$ python3 -q
>>> import numpy as np
>>> from numpy import linalg as LA
>>> np.set_printoptions(precision=2, suppress=True, linewidth=200, sign=" ")
>>> E = np.load("x.npy")
>>> E
array([[ 0,  0,  0,  1],
       [ 0,  1,  0,  0],
       [ 1,  0,  0,  0],
       [ 0,  0,  1,  0]])
>>> # a transition matrix
>>> M2 = np.array([[6, 3], [3, 1], [6, 6], [0, 0]])
>>> np.einsum("ij->j", E)
array([ 1,  1,  1,  1])
>>> M2 @ E
Traceback (most recent call last):
  File "<python-input-8>", line 1, in <module>
    M2 @ E
    ~~~^~~
ValueError: matmul: Input operand 1 has a mismatch in its core dimension 0, with gufunc signature (n?,k),(k,m?)->(n?,m?) (size 4 is different from 2)
>>> np.sort(np.abs(LA.eigvals(E)))
array([ 1.,  1.,  1.,  1.])
>>> E.inv()
Traceback (most recent call last):
  File "<python-input-10>", line 1, in <module>
    E.inv()
    ^^^^^
AttributeError: 'numpy.ndarray' object has no attribute 'inv'
>>> round(float(np.abs(LA.eigvals(E)).max()), 2)
1.0
>>> E @ E
array([[ 0,  0,  1,  0],
       [ 0,  1,  0,  0],
       [ 0,  0,  0,  1],
       [ 1,  0,  0,  0]])
>>> np.allclose(E @ E.T, E.T @ E)
True
>>> np.trace(E)
np.int64(1)
>>> round(LA.det(E), 2)
np.float64(1.0)
>>> LA.matrix_power(E, 3)
array([[ 1,  0,  0,  0],
       [ 0,  1,  0,  0],
       [ 0,  0,  1,  0],
       [ 0,  0,  0,  1]])
>>> (E - E.T) / 2
array([[ 0. ,  0. , -0.5,  0.5],
       [ 0. ,  0. ,  0. ,  0. ],
       [ 0.5,  0. ,  0. , -0.5],
       [-0.5,  0. ,  0.5,  0. ]])
>>> vec = np.array([2, 2, -2, 2])
>>> y = E @ vec
>>> y
array([ 2,  2,  2, -2])
>>> LA.solve(E, y + E[:, 2])
array([ 2.,  2., -1.,  2.])
>>> LA.solve(E, -2 * y)
array([-4., -4.,  4., -4.])
>>> LA.solve(E.T, E[0])
array([ 1.,  0.,  0.,  0.])
>>> feats = np.load("m.npy")
>>> feats.round(2) + 0
array([[ 0.02,  0.15, -0.01],
       [ 0.15,  0.98, -0.04],
       [-0.01, -0.04,  0.  ]])
>>> u, g = feats[1], feats[0]
>>> np.round(u @ g, 2)
np.float64(0.15)
>>> p = (u @ g) / (u @ u) * u
>>> np.round(g - p, 2) + 0
array([ 0.,  0.,  0.])
>>> p
array([ 0.02,  0.15, -0.01])
>>> rk = LA.matrix_rank(feats)
>>> rk
np.int64(1)
>>> ns = LA.svd(feats)[2][rk:].T
>>> np.allclose(feats @ ns, 0)
True
>>> (feats - feats.T) / 2
array([[ 0.,  0.,  0.],
       [ 0.,  0.,  0.],
       [ 0.,  0.,  0.]])
>>> np.round(np.sort(np.abs(LA.eigvals(feats))), 2) + 0
array([ 0.,  0.,  1.])
>>> np.allclose(feats, feats.T)
True
>>> np.allclose(feats @ feats.T, feats.T @ feats)
True
>>> vals, vecs = LA.eigh(feats)
>>> np.round(vecs @ np.diag(vals) @ vecs.T, 2) + 0
array([[ 0.02,  0.15, -0.01],
       [ 0.15,  0.98, -0.04],
       [-0.01, -0.04,  0.  ]])
>>> np.abs(vecs[:, -1])
array([ 0.15,  0.99,  0.04])
>>> np.abs(vecs[:, -1]).round(6).argmax()
np.int64(1)
>>> np.round(vecs.T @ feats @ vecs, 2) + 0
array([[ 0.,  0.,  0.],
       [ 0.,  0.,  0.],
       [ 0.,  0.,  1.]])
>>> np.round(LA.svd(feats, compute_uv=False), 2) + 0
array([ 1.,  0.,  0.])
>>> np.round(vecs.T @ vecs, 2) + 0
array([[ 1.,  0.,  0.],
       [ 0.,  1.,  0.],
       [ 0.,  0.,  1.]])
>>> (vals > 1e-8).sum(), (vals < -1e-8).sum()
(np.int64(1), np.int64(0))
>>> W = np.array([[-1, 2, 7, -3, -4, 8],
...     [-9, 7, -9, -1, -3, 6],
...     [-9, -8, -6, -8, -2, -9]])
>>> b = np.array([1, 1, 0, 1, 0, 3])
>>> hid = np.maximum(feats @ W + b, 0)
>>> hid
array([[  0.  ,   2.14,   0.  ,   0.83,   0.  ,   4.14],
       [  0.  ,   8.43,   0.  ,   0.  ,   0.  ,  10.39],
       [  1.33,   0.71,   0.29,   1.04,   0.13,   2.72]])
>>> (hid > 0).astype(int)
array([[ 0,  1,  0,  1,  0,  1],
       [ 0,  1,  0,  0,  0,  1],
       [ 1,  1,  1,  1,  1,  1]])
>>> basis = np.array([[-8, -3, -3],
...     [3, -4, -7],
...     [-8, 0, 2],
...     [-2, 0, -2],
...     [-4, 3, -5],
...     [6, -4, -2]])
>>> hid @ basis
array([[ 29.6 , -25.12, -24.93],
       [ 87.63, -75.28, -79.78],
       [  2.87, -17.31, -16.6 ]])
>>> (hid @ basis).round(6).argmax(axis=1)
array([ 0,  0,  0])
>>> W0 = np.load("dump.npy")
>>> W0
array([[ 0.1 , -0.17,  0.7 ],
       [ 2.5 , -2.45,  0.5 ],
       [-1.5 ,  1.48, -0.8 ],
       [-0.1 ,  0.09,  1.  ],
       [ 1.8 , -1.74,  0.8 ],
       [-0.3 ,  0.29, -0.2 ],
       [ 0.7 , -0.68,  0.2 ],
       [-1.6 ,  1.64,  0.4 ],
       [-1.1 ,  1.15, -0.7 ],
       [-0.6 ,  0.6 , -0.8 ],
       [ 0.3 , -0.26,  0.5 ],
       [-0.4 ,  0.48, -0.5 ],
       [ 1.7 , -1.7 , -0.7 ],
       [-0.1 ,  0.12,  0.3 ],
       [-0.1 ,  0.15,  0.3 ]])
>>> D = LA.norm(W0[:, None] - W0[None], axis=-1)
>>> LA.matrix_rank(D ** 2)
np.int64(5)
>>> LA.norm(W0, axis=1)
array([ 0.73,  3.54,  2.25,  1.01,  2.63,  0.46,  1.  ,  2.33,  1.74,  1.17,  0.64,  0.8 ,  2.5 ,  0.34,  0.35])
>>> D.mean(axis=1).argmax()
np.int64(1)
>>> M2 = np.array([[2, 2, -1, 1, 1], [1, -2, 1, 0, -1]])
>>> X = M2.T @ M2
>>> X
array([[ 5,  2, -1,  2,  1],
       [ 2,  8, -4,  2,  4],
       [-1, -4,  2, -1, -2],
       [ 2,  2, -1,  1,  1],
       [ 1,  4, -2,  1,  2]])
>>> X[5]
Traceback (most recent call last):
  File "<python-input-64>", line 1, in <module>
    X[5]
    ~^^^
IndexError: index 5 is out of bounds for axis 0 with size 5
>>> X.shape
(5, 5)
>>> LA.rank(X)
Traceback (most recent call last):
  File "<python-input-66>", line 1, in <module>
    LA.rank(X)
    ^^^^^^^
AttributeError: module 'numpy.linalg' has no attribute 'rank'
>>> np.unravel_index(np.abs(X).argmax(), X.shape)
(np.int64(1), np.int64(1))
>>> X[:, 5]
Traceback (most recent call last):
  File "<python-input-68>", line 1, in <module>
    X[:, 5]
    ~^^^^^^
IndexError: index 5 is out of bounds for axis 1 with size 5
>>> X.mean(axis=0)
array([ 1.8,  2.4, -1.2,  1. ,  1.2])
>>> K = np.load("run3.npy")
>>> K
array([[ 3,  1, -1, -2, -1],
       [ 0,  1,  1, -3, -1],
       [ 0,  0,  1, -3, -3],
       [ 0,  0,  0, -1, -1],
       [ 0,  0,  0,  0,  3]])
>>> # triangular: eigenvalues sit on the diagonal
>>> M2 = K / LA.norm(K, axis=1, keepdims=True)
>>> G = M2 @ M2.T
>>> LA.norm(M2, axis=1)
array([ 1.,  1.,  1.,  1.,  1.])
>>> G[2]
array([ 0.46,  0.86,  1.  ,  0.97, -0.69])
>>> round(np.degrees(np.arccos(np.clip(G[2, 4], -1, 1))), 2)
np.float64(133.49)
>>> G
array([[ 1.  ,  0.51,  0.46,  0.53, -0.25],
       [ 0.51,  1.  ,  0.86,  0.82, -0.29],
       [ 0.46,  0.86,  1.  ,  0.97, -0.69],
       [ 0.53,  0.82,  0.97,  1.  , -0.71],
       [-0.25, -0.29, -0.69, -0.71,  1.  ]])
>>> L = LA.cholesky(G)
>>> L @ L.T
array([[ 1.  ,  0.51,  0.46,  0.53, -0.25],
       [ 0.51,  1.  ,  0.86,  0.82, -0.29],
       [ 0.46,  0.86,  1.  ,  0.97, -0.69],
       [ 0.53,  0.82,  0.97,  1.  , -0.71],
       [-0.25, -0.29, -0.69, -0.71,  1.  ]])
>>> data = np.loadtxt("w.csv", delimiter=",")
>>> data
array([[ 0.34,  0.13,  0.13,  0.92],
       [ 0.13,  0.97, -0.03, -0.18],
       [ 0.13, -0.03,  0.97, -0.18],
       [ 0.92, -0.18, -0.18, -0.29]])
>>> # equal to its transpose
>>> U, sig = LA.svd(data)
Traceback (most recent call last):
  File "<python-input-84>", line 1, in <module>
    U, sig = LA.svd(data)
    ^^^^^^
ValueError: too many values to unpack (expected 2)
>>> U, sig, VT = LA.svd(data, full_matrices=False)
>>> np.cumsum(sig ** 2) / np.sum(sig ** 2)
array([ 0.25,  0.5 ,  0.75,  1.  ])
>>> np.round(U.T @ U, 2) + 0
array([[ 1.,  0.,  0.,  0.],
       [ 0.,  1.,  0.,  0.],
       [ 0.,  0.,  1.,  0.],
       [ 0.,  0.,  0.,  1.]])
>>> LA.matrix_power(data, 3)
array([[ 0.34,  0.13,  0.13,  0.92],
       [ 0.13,  0.97, -0.03, -0.18],
       [ 0.13, -0.03,  0.97, -0.18],
       [ 0.92, -0.18, -0.18, -0.29]])
>>> np.allclose(data @ data.T, data.T @ data)
True
>>> LA.determinant(data)
Traceback (most recent call last):
  File "<python-input-90>", line 1, in <module>
    LA.determinant(data)
    ^^^^^^^^^^^^^^
AttributeError: module 'numpy.linalg' has no attribute 'determinant'
>>> (data + data.T) / 2
array([[ 0.34,  0.13,  0.13,  0.92],
       [ 0.13,  0.97, -0.03, -0.18],
       [ 0.13, -0.03,  0.97, -0.18],
       [ 0.92, -0.18, -0.18, -0.29]])
>>> M2 = np.array([[5, 3, 0], [3, 2, 3]])
>>> basis = np.kron(M2, X)
>>> round(float(LA.norm(basis, 2)), 2), round(float(LA.norm(M2, 2) * LA.norm(X, 2)), 2)
(95.11, 95.11)
>>> basis
array([[ 25,  10,  -5,  10,   5,  15,   6,  -3,   6,   3,   0,   0,   0,   0,   0],
       [ 10,  40, -20,  10,  20,   6,  24, -12,   6,  12,   0,   0,   0,   0,   0],
       [ -5, -20,  10,  -5, -10,  -3, -12,   6,  -3,  -6,   0,   0,   0,   0,   0],
       [ 10,  10,  -5,   5,   5,   6,   6,  -3,   3,   3,   0,   0,   0,   0,   0],
       [  5,  20, -10,   5,  10,   3,  12,  -6,   3,   6,   0,   0,   0,   0,   0],
       [ 15,   6,  -3,   6,   3,  10,   4,  -2,   4,   2,  15,   6,  -3,   6,   3],
       [  6,  24, -12,   6,  12,   4,  16,  -8,   4,   8,   6,  24, -12,   6,  12],
       [ -3, -12,   6,  -3,  -6,  -2,  -8,   4,  -2,  -4,  -3, -12,   6,  -3,  -6],
       [  6,   6,  -3,   3,   3,   4,   4,  -2,   2,   2,   6,   6,  -3,   3,   3],
       [  3,  12,  -6,   3,   6,   2,   8,  -4,   2,   4,   3,  12,  -6,   3,   6]])
